>>> import numpy as np
>>> np.set_printoptions(precision=2, suppress=True, linewidth=100)
>>> F = np.loadtxt("sample15.csv", delimiter=",")
>>> F
array([[ 8., 16., 11.,  9.,  0.],
       [ 0.,  1.,  1.,  0.,  0.],
       [12., 22., 15., 13.,  0.],
       [12., 22., 15., 13.,  0.],
       [ 4., 10.,  7.,  5.,  0.],
       [16., 28., 19., 17.,  0.],
       [10., 19., 13., 11.,  0.],
       [ 0.,  4.,  3.,  1.,  0.],
       [ 6., 13.,  9.,  7.,  0.],
       [14., 25., 17., 15.,  0.],
       [ 2.,  7.,  5.,  3.,  0.],
       [ 6., 13.,  9.,  7.,  0.],
       [ 2.,  7.,  5.,  3.,  0.],
       [ 6., 13.,  9.,  7.,  0.],
       [ 2.,  7.,  5.,  3.,  0.],
       [16., 28., 19., 17.,  0.],
       [ 2.,  7.,  5.,  3.,  0.],
       [ 2.,  7.,  5.,  3.,  0.],
       [16., 28., 19., 17.,  0.],
       [ 8., 16., 11.,  9.,  0.],
       [10., 19., 13., 11.,  0.],
       [ 0.,  4.,  3.,  1.,  0.],
       [14., 25., 17., 15.,  0.],
       [ 4., 10.,  7.,  5.,  0.],
       [ 2.,  7.,  5.,  3.,  0.],
       [ 0.,  1.,  1.,  0.,  0.],
       [ 8., 16., 11.,  9.,  0.],
       [10., 19., 13., 11.,  0.],
       [ 4., 10.,  7.,  5.,  0.],
       [ 6., 13.,  9.,  7.,  0.]])
>>> rank = np.linalg.matrix_rank(F)
>>> rank
np.int64(3)
>>> null = np.linalg.svd(F)[2][rank:].T
>>> [int(np.linalg.matrix_rank(F[:, :j + 1])) for j in range(5)]
[1, 2, 3, 3, 3]
>>> [int(np.linalg.matrix_rank(np.delete(F, i, axis=0))) for i in range(30)]
[3, 3, 3, 3, 3, 3, 3, 3, 3, 3, 3, 3, 3, 3, 3, 3, 3, 3, 3, 3, 3, 3, 3, 3, 3, 3, 3, 3, 3, 3]
>>> rng = np.random.default_rng(815005)
>>> B = F + rng.integers(-2, 3, (30, 3)) @ rng.integers(-2, 3, (3, 5))
>>> B
array([[ 5., 19., 15., 11.,  3.],
       [-4.,  7., -3., -2., -2.],
       [15., 18., 13., 12., -1.],
       [15., 18., 13., 12., -1.],
       [ 2., 13., 13.,  8.,  2.],
       [14., 28., 15., 15.,  2.],
       [14., 15., 13., 11., -2.],
       [-2.,  2.,  3.,  1.,  6.],
       [ 8., 12., 15., 10.,  0.],
       [10., 28., 11., 12.,  1.],
       [ 4.,  3.,  9.,  5.,  3.],
       [ 9.,  7., 11.,  8.,  3.],
       [ 0.,  9.,  5.,  3.,  1.],
       [ 5., 13., 15., 10.,  4.],
       [ 2.,  9.,  9.,  5., -1.],
       [13., 32., 13., 14., -2.],
       [ 8.,  1., 13.,  7.,  0.],
       [ 5.,  3., 11.,  6.,  2.],
       [17., 30., 17., 16., -5.],
       [10., 14., 11.,  9., -1.],
       [14., 15., 21., 15.,  1.],
       [ 6.,  2.,  3.,  1., -8.],
       [13., 26., 21., 17.,  2.],
       [ 4.,  9.,  1.,  2., -1.],
       [-4.,  9.,  5.,  3.,  8.],
       [-6.,  3.,  1.,  0.,  8.],
       [ 8., 17.,  9.,  8., -2.],
       [ 7., 24., 13., 11., -1.],
       [ 7.,  7.,  3.,  3., -3.],
       [ 9.,  9.,  7.,  6., -1.]])
>>> np.round(np.linalg.svd(B - F, compute_uv=False), 2) + 0
array([28.67, 24.37, 15.14,  0.  ,  0.  ])
>>> B - F
array([[-3.,  3.,  4.,  2.,  3.],
       [-4.,  6., -4., -2., -2.],
       [ 3., -4., -2., -1., -1.],
       [ 3., -4., -2., -1., -1.],
       [-2.,  3.,  6.,  3.,  2.],
       [-2.,  0., -4., -2.,  2.],
       [ 4., -4.,  0.,  0., -2.],
       [-2., -2.,  0.,  0.,  6.],
       [ 2., -1.,  6.,  3.,  0.],
       [-4.,  3., -6., -3.,  1.],
       [ 2., -4.,  4.,  2.,  3.],
       [ 3., -6.,  2.,  1.,  3.],
       [-2.,  2.,  0.,  0.,  1.],
       [-1.,  0.,  6.,  3.,  4.],
       [ 0.,  2.,  4.,  2., -1.],
       [-3.,  4., -6., -3., -2.],
       [ 6., -6.,  8.,  4.,  0.],
       [ 3., -4.,  6.,  3.,  2.],
       [ 1.,  2., -2., -1., -5.],
       [ 2., -2.,  0.,  0., -1.],
       [ 4., -4.,  8.,  4.,  1.],
       [ 6., -2.,  0.,  0., -8.],
       [-1.,  1.,  4.,  2.,  2.],
       [ 0., -1., -6., -3., -1.],
       [-6.,  2.,  0.,  0.,  8.],
       [-6.,  2.,  0.,  0.,  8.],
       [ 0.,  1., -2., -1., -2.],
       [-3.,  5.,  0.,  0., -1.],
       [ 3., -3., -4., -2., -3.],
       [ 3., -4., -2., -1., -1.]])
>>> blk = np.stack([B, 5 * B, B[::-1]])
>>> blk.sum(axis=0)
array([[ 39., 123.,  97.,  72.,  17.],
       [-17.,  49., -15.,  -9., -15.],
       [ 97., 132.,  91.,  83.,  -7.],
       [ 98., 125.,  87.,  80.,  -8.],
       [  6.,  81.,  79.,  48.,  20.],
       [ 80., 177.,  95.,  93.,  20.],
       [ 88.,  99.,  79.,  68., -13.],
       [  1.,  38.,  39.,  23.,  38.],
       [ 54.,  74.,  93.,  61.,  -8.],
       [ 74., 183.,  87.,  87.,   7.],
       [ 34.,  32.,  65.,  39.,  17.],
       [ 71.,  72.,  83.,  64.,  13.],
       [  5.,  57.,  41.,  24.,   8.],
       [ 38.,  79., 103.,  67.,  24.],
       [ 25.,  86.,  67.,  44.,  -8.],
       [ 80., 201.,  87.,  89., -13.],
       [ 53.,  19.,  93.,  52.,   4.],
       [ 30.,  27.,  71.,  39.,  13.],
       [111., 187., 113., 104., -27.],
       [ 64.,  87.,  75.,  59.,  -3.],
       [ 94., 118., 137., 102.,   7.],
       [ 44.,  24.,  33.,  16., -48.],
       [ 76., 158., 129., 103.,  18.],
       [ 38.,  69.,  19.,  23.,  -8.],
       [-10.,  82.,  45.,  33.,  50.],
       [-34.,  31.,  19.,   8.,  50.],
       [ 63., 120.,  67.,  60., -13.],
       [ 57., 162.,  91.,  78.,  -7.],
       [ 38.,  49.,  15.,  16., -20.],
       [ 59.,  73.,  57.,  47.,  -3.]])
>>> np.linalg.norm(blk, axis=(1, 2))
array([132.02, 660.11, 132.02])
>>> blk.shape
(3, 30, 5)
>>> np.linalg.matrix_rank(blk.reshape(3, -1))
np.int64(2)
>>> np.linalg.matrix_rank(blk)
array([5, 5, 5])
>>> left, sig, vt = np.linalg.svd(F)
>>> sig.round(2) + 0
array([126.67,   6.75,   0.42,   0.  ,   0.  ])
>>> np.argmax(sig[:-1] / (sig[1:] + 1e-6)) + 1
np.int64(3)
>>> B = left[:, :3] @ np.diag(sig[:3]) @ vt[:3]
>>> np.round(np.abs(F - B).max(), 2)
np.float64(0.0)
>>> B.round(2) + 0
array([[ 8., 16., 11.,  9.,  0.],
       [ 0.,  1.,  1.,  0.,  0.],
       [12., 22., 15., 13.,  0.],
       [12., 22., 15., 13.,  0.],
       [ 4., 10.,  7.,  5.,  0.],
       [16., 28., 19., 17.,  0.],
       [10., 19., 13., 11.,  0.],
       [ 0.,  4.,  3.,  1.,  0.],
       [ 6., 13.,  9.,  7.,  0.],
       [14., 25., 17., 15.,  0.],
       [ 2.,  7.,  5.,  3.,  0.],
       [ 6., 13.,  9.,  7.,  0.],
       [ 2.,  7.,  5.,  3.,  0.],
       [ 6., 13.,  9.,  7.,  0.],
       [ 2.,  7.,  5.,  3.,  0.],
       [16., 28., 19., 17.,  0.],
       [ 2.,  7.,  5.,  3.,  0.],
       [ 2.,  7.,  5.,  3.,  0.],
       [16., 28., 19., 17.,  0.],
       [ 8., 16., 11.,  9.,  0.],
       [10., 19., 13., 11.,  0.],
       [ 0.,  4.,  3.,  1.,  0.],
       [14., 25., 17., 15.,  0.],
       [ 4., 10.,  7.,  5.,  0.],
       [ 2.,  7.,  5.,  3.,  0.],
       [ 0.,  1.,  1.,  0.,  0.],
       [ 8., 16., 11.,  9.,  0.],
       [10., 19., 13., 11.,  0.],
       [ 4., 10.,  7.,  5.,  0.],
       [ 6., 13.,  9.,  7.,  0.]])
>>> np.round(np.linalg.norm(F - B, 2), 2), round(float(sig[3]), 2)
(np.float64(0.0), 0.0)
>>> np.linalg.lstsq(F[:-1].T, F[-1])[2]
np.int32(3)
>>> np.round(np.trace(np.linalg.pinv(F) @ F), 2)
np.float64(3.0)
>>> X = np.load("a.npy")
>>> X
array([[ 2., -1., -3.,  1.,  1., -1., -3.,  3., -2., -2., -2.,  1.],
       [ 2.,  2., -1.,  1., -2.,  2., -3.,  1.,  0., -3.,  1., -1.],
       [ 2., -2.,  1.,  0., -1.,  3.,  2.,  2., -2.,  0.,  2.,  0.],
       [ 0.,  0.,  0.,  2.,  0.,  0.,  2.,  1.,  0.,  2.,  2.,  1.],
       [ 0.,  0.,  0.,  2.,  2.,  1.,  2.,  1.,  2.,  2.,  0.,  2.],
       [ 0.,  0.,  0.,  2.,  0.,  0.,  1.,  2.,  1.,  1.,  2.,  2.],
       [ 0.,  0.,  0.,  1.,  2.,  2.,  0.,  0.,  1.,  0.,  2.,  0.],
       [ 0.,  0.,  0.,  2.,  0.,  0.,  1.,  1.,  1.,  1.,  1.,  0.],
       [ 0.,  0.,  0.,  2.,  2.,  0.,  2.,  2.,  1.,  1.,  1.,  0.],
       [ 0.,  0.,  0.,  1.,  1.,  1.,  0.,  2.,  0.,  2.,  0.,  0.],
       [ 0.,  0.,  0.,  1.,  2.,  1.,  0.,  1.,  2.,  1.,  2.,  1.],
       [ 0.,  0.,  0.,  1.,  2.,  0.,  0.,  2.,  2.,  0.,  2.,  1.]])
>>> B = F[0, 0] * F[1:] - np.outer(F[1:, 0], F[0])
>>> B
array([[  0.,   8.,   8.,   0.,   0.],
       [  0., -16., -12.,  -4.,   0.],
       [  0., -16., -12.,  -4.,   0.],
       [  0.,  16.,  12.,   4.,   0.],
       [  0., -32., -24.,  -8.,   0.],
       [  0.,  -8.,  -6.,  -2.,   0.],
       [  0.,  32.,  24.,   8.,   0.],
       [  0.,   8.,   6.,   2.,   0.],
       [  0., -24., -18.,  -6.,   0.],
       [  0.,  24.,  18.,   6.,   0.],
       [  0.,   8.,   6.,   2.,   0.],
       [  0.,  24.,  18.,   6.,   0.],
       [  0.,   8.,   6.,   2.,   0.],
       [  0.,  24.,  18.,   6.,   0.],
       [  0., -32., -24.,  -8.,   0.],
       [  0.,  24.,  18.,   6.,   0.],
       [  0.,  24.,  18.,   6.,   0.],
       [  0., -32., -24.,  -8.,   0.],
       [  0.,   0.,   0.,   0.,   0.],
       [  0.,  -8.,  -6.,  -2.,   0.],
       [  0.,  32.,  24.,   8.,   0.],
       [  0., -24., -18.,  -6.,   0.],
       [  0.,  16.,  12.,   4.,   0.],
       [  0.,  24.,  18.,   6.,   0.],
       [  0.,   8.,   8.,   0.,   0.],
       [  0.,   0.,   0.,   0.,   0.],
       [  0.,  -8.,  -6.,  -2.,   0.],
       [  0.,  16.,  12.,   4.,   0.],
       [  0.,   8.,   6.,   2.,   0.]])
>>> np.flatnonzero(~B.round(6).any(axis=1))
array([18, 25])
>>> np.linalg.matrix_rank(B), np.linalg.matrix_rank(F)
(np.int64(2), np.int64(3))
